>>> import numpy as np
>>> from numpy import linalg as LA
>>> np.set_printoptions(suppress=True, linewidth=120)
>>> mat = np.load("test10.npy")
>>> mat
array([[5., 1., 0.],
       [0., 5., 1.],
       [0., 0., 5.]])
>>> rng = np.random.default_rng(82873)
>>> labels = rng.permutation(3)
>>> B = mat[:, labels] * rng.choice([-1, 1], 3)
>>> B
array([[ 1.,  5., -0.],
       [ 5.,  0., -1.],
       [ 0.,  0., -5.]])
>>> left, _, Vt = LA.svd(mat.T @ B)
>>> np.round(left @ Vt, 3) + 0
array([[ 0.,  1.,  0.],
       [ 1.,  0.,  0.],
       [ 0.,  0., -1.]])
>>> vec = np.array([-3, 2, -2])
>>> a = np.maximum(mat @ vec, 0)
>>> np.flatnonzero(a > 1e-9)
array([1])
>>> np.round(np.abs(LA.eigvals(mat)).max(), 3)
np.float64(5.0)
>>> (mat + mat.T) / 2
array([[5. , 0.5, 0. ],
       [0.5, 5. , 0.5],
       [0. , 0.5, 5. ]])
>>> np.allclose(mat @ mat.T, mat.T @ mat)
False
>>> mat @ mat
array([[25., 10.,  1.],
       [ 0., 25., 10.],
       [ 0.,  0., 25.]])
>>> round(float(LA.det(mat)), 3)
125.0
>>> mat.inv()
Traceback (most recent call last):
  File "<python-input-19>", line 1, in <module>
    mat.inv()
    ^^^^^^^
AttributeError: 'numpy.ndarray' object has no attribute 'inv'
>>> np.allclose(mat, mat.T)
False
>>> np.trace(mat)
np.float64(15.0)
>>> M = np.load("dump.npy")
>>> print(M)
[[ 1 -1  3  3]
 [ 3  1 -1  3]
 [ 3  3  1 -1]
 [-1  3  3  1]]
>>> B = LA.inv(M)
>>> np.round(LA.cond(M), 3)
np.float64(3.0)
>>> np.allclose(B, M.T)
False
>>> B.round(3)
array([[ 0.117,  0.017,  0.217, -0.183],
       [-0.183,  0.117,  0.017,  0.217],
       [ 0.217, -0.183,  0.117,  0.017],
       [ 0.017,  0.217, -0.183,  0.117]])
>>> np.round(LA.inv(B), 3)
array([[ 1., -1.,  3.,  3.],
       [ 3.,  1., -1.,  3.],
       [ 3.,  3.,  1., -1.],
       [-1.,  3.,  3.,  1.]])
>>> round(float(LA.det(M) * LA.det(B)), 3)
1.0
>>> A = np.array([[3, -3, 2, -3], [-2, 1, 0, 1], [1, 2, -2, -2]])
>>> A
array([[ 3, -3,  2, -3],
       [-2,  1,  0,  1],
       [ 1,  2, -2, -2]])
>>> u, g = A[0], A[2]
>>> u @ u
np.int64(31)
>>> pr = (u @ g) / (u @ u) * u
>>> np.round(g - pr, 3)
array([ 1.097,  1.903, -1.935, -2.097])
>>> LA.matrix_rank(A)
np.int64(3)
>>> A - A[0]
array([[ 0,  0,  0,  0],
       [-5,  4, -2,  4],
       [-2,  5, -4,  1]])
>>> np.round(LA.svd(A, compute_uv=False), 3)
array([5.986, 3.661, 0.875])
>>> np.zeros(3, 4)
Traceback (most recent call last):
  File "<python-input-39>", line 1, in <module>
    np.zeros(3, 4)
    ~~~~~~~~^^^^^^
TypeError: Cannot interpret '4' as a data type
>>> round(LA.norm(A), 3)
np.float64(7.071)
>>> A.sum(axis=0)
array([ 2,  0,  0, -4])
>>> A.shape
(3, 4)
>>> np.abs(A).max()
np.int64(3)
>>> A.reshape(-1, 2)
array([[ 3, -3],
       [ 2, -3],
       [-2,  1],
       [ 0,  1],
       [ 1,  2],
       [-2, -2]])
>>> A.reshape(2, -1)
array([[ 3, -3,  2, -3, -2,  1],
       [ 0,  1,  1,  2, -2, -2]])
>>> T = A.reshape(3, 2, -1)
>>> T[:, 0]
array([[ 3, -3],
       [-2,  1],
       [ 1,  2]])
>>> np.swapaxes(T, 1, 2)[2]
array([[ 1, -2],
       [ 2, -2]])
>>> B = A[0, 0] * A[1:] - np.outer(A[1:, 0], A[0])
>>> B
array([[ 0, -3,  4, -3],
       [ 0,  9, -8, -3]])
>>> np.flatnonzero(~B.round(6).any(axis=1))
array([], dtype=int64)
>>> np.round(A[:, 0] / A[0, 0], 3)
array([ 1.   , -0.667,  0.333])
>>> left, s, Vt = LA.svd(A, full_matrices=False)
>>> np.abs(left[:, 0]).round(6).argmax()
np.int64(0)
>>> np.round(np.cumsum(s ** 2) / np.sum(s ** 2), 3)
array([0.717, 0.985, 1.   ])
>>> left.shape, s.shape, Vt.shape
((3, 3), (3,), (3, 4))
>>> W0 = np.load("layer13.npy")
>>> print(W0)
[[-0.38   0.178  0.06 ]
 [ 0.537 -0.264 -0.09 ]
 [ 0.762 -0.422 -0.149]
 [ 0.197 -0.09  -0.03 ]
 [-0.38   0.178  0.06 ]
 [ 0.922 -0.617 -0.235]
 [-0.38   0.178  0.06 ]
 [ 0.     0.     0.   ]
 [ 0.     0.     0.   ]
 [ 0.     0.     0.   ]
 [ 0.38  -0.178 -0.06 ]
 [ 0.     0.     0.   ]
 [ 0.834 -0.493 -0.178]
 [-0.197  0.09   0.03 ]
 [-0.999  0.937  0.515]
 [ 0.762 -0.422 -0.149]
 [-0.984  0.793  0.345]
 [ 0.     0.     0.   ]
 [-0.197  0.09   0.03 ]
 [ 0.834 -0.493 -0.178]
 [-0.922  0.617  0.235]
 [-0.947  0.67   0.264]
 [ 0.     0.     0.   ]
 [ 0.999 -0.937 -0.515]
 [-0.964  0.716  0.291]]
>>> labels = W0[:, 0] > np.median(W0[:, 0])
>>> u = W0[labels].mean(axis=0) - W0[~labels].mean(axis=0)
>>> ((W0 - W0.mean(axis=0)) @ u > 0).astype(int)
array([0, 1, 1, 1, 0, 1, 0, 1, 1, 1, 1, 1, 1, 0, 0, 1, 0, 1, 0, 1, 0, 0, 1, 1, 0])
>>> F = (rng.random((4, 4)) < 0.3) + np.eye(4)
>>> F /= F.sum(axis=1, keepdims=True)
>>> F.round(3)
array([[0.5  , 0.5  , 0.   , 0.   ],
       [0.333, 0.333, 0.   , 0.333],
       [0.   , 0.   , 1.   , 0.   ],
       [0.   , 0.5  , 0.   , 0.5  ]])
>>> round(LA.det(F), 3)
np.float64(-0.083)
>>> (LA.matrix_power((F != 0) + (F.T != 0) + np.eye(4), 4) > 0).astype(int)
array([[1, 1, 0, 1],
       [1, 1, 0, 1],
       [0, 0, 1, 0],
       [1, 1, 0, 1]])
>>> (F != 0).astype(int)
array([[1, 1, 0, 0],
       [1, 1, 0, 1],
       [0, 0, 1, 0],
       [0, 1, 0, 1]])
>>> np.flatnonzero(LA.matrix_power((F != 0) + (F.T != 0) + np.eye(4), 4)[1])
array([0, 1, 3])
>>> u, g = F[3], F[2]
>>> u @ u
np.float64(0.5)
>>> pr = (u @ g) / (u @ u) * u
>>> pr
array([0., 0., 0., 0.])
>>> LA.matrix_rank(np.outer(u, g))
np.int64(1)
>>> print(F.sum(axis=1))
[1. 1. 1. 1.]
>>> np.round(np.sort(np.abs(LA.eigvals(F)))[::-1], 3)
array([1.   , 1.   , 0.5  , 0.167])
>>> pr = np.eye(4)[2]
>>> for _ in range(6):
...     pr = pr @ F
...     print(pr.round(3))
... 
[0. 0. 1. 0.]
[0. 0. 1. 0.]
[0. 0. 1. 0.]
[0. 0. 1. 0.]
[0. 0. 1. 0.]
[0. 0. 1. 0.]
>>> np.zeros(4, 4)
Traceback (most recent call last):
  File "<python-input-78>", line 1, in <module>
    np.zeros(4, 4)
    ~~~~~~~~^^^^^^
TypeError: Cannot interpret '4' as a data type
>>> print(np.round(F.mean(axis=0), 3))
[0.208 0.333 0.25  0.208]
>>> print(np.round(F.sum(axis=0), 3))
[0.833 1.333 1.    0.833]
>>> np.unravel_index(np.abs(F).argmax(), F.shape)
(np.int64(2), np.int64(2))
>>> np.round(F - F[0], 3)
array([[ 0.   ,  0.   ,  0.   ,  0.   ],
       [-0.167, -0.167,  0.   ,  0.333],
       [-0.5  , -0.5  ,  1.   ,  0.   ],
       [-0.5  ,  0.   ,  0.   ,  0.5  ]])
>>> B = LA.inv(F)
>>> B
array([[ 0.,  3.,  0., -2.],
       [ 2., -3.,  0.,  2.],
       [ 0.,  0.,  1.,  0.],
       [-2.,  3.,  0.,  0.]])
>>> round(LA.cond(F), 3)
np.float64(6.342)
>>> round(float(LA.slogdet(F)[0]), 3)
-1.0
>>> (np.abs(B) > 1e-9).astype(int)
array([[0, 1, 0, 1],
       [1, 1, 0, 1],
       [0, 0, 1, 0],
       [1, 1, 0, 0]])
>>> np.round(LA.det(F) * B, 3)
array([[-0.   , -0.25 , -0.   ,  0.167],
       [-0.167,  0.25 , -0.   , -0.167],
       [-0.   , -0.   , -0.083, -0.   ],
       [ 0.167, -0.25 , -0.   , -0.   ]])
>>> np.round(LA.inv(B), 3) + 0
array([[0.5  , 0.5  , 0.   , 0.   ],
       [0.333, 0.333, 0.   , 0.333],
       [0.   , 0.   , 1.   , 0.   ],
       [0.   , 0.5  , 0.   , 0.5  ]])
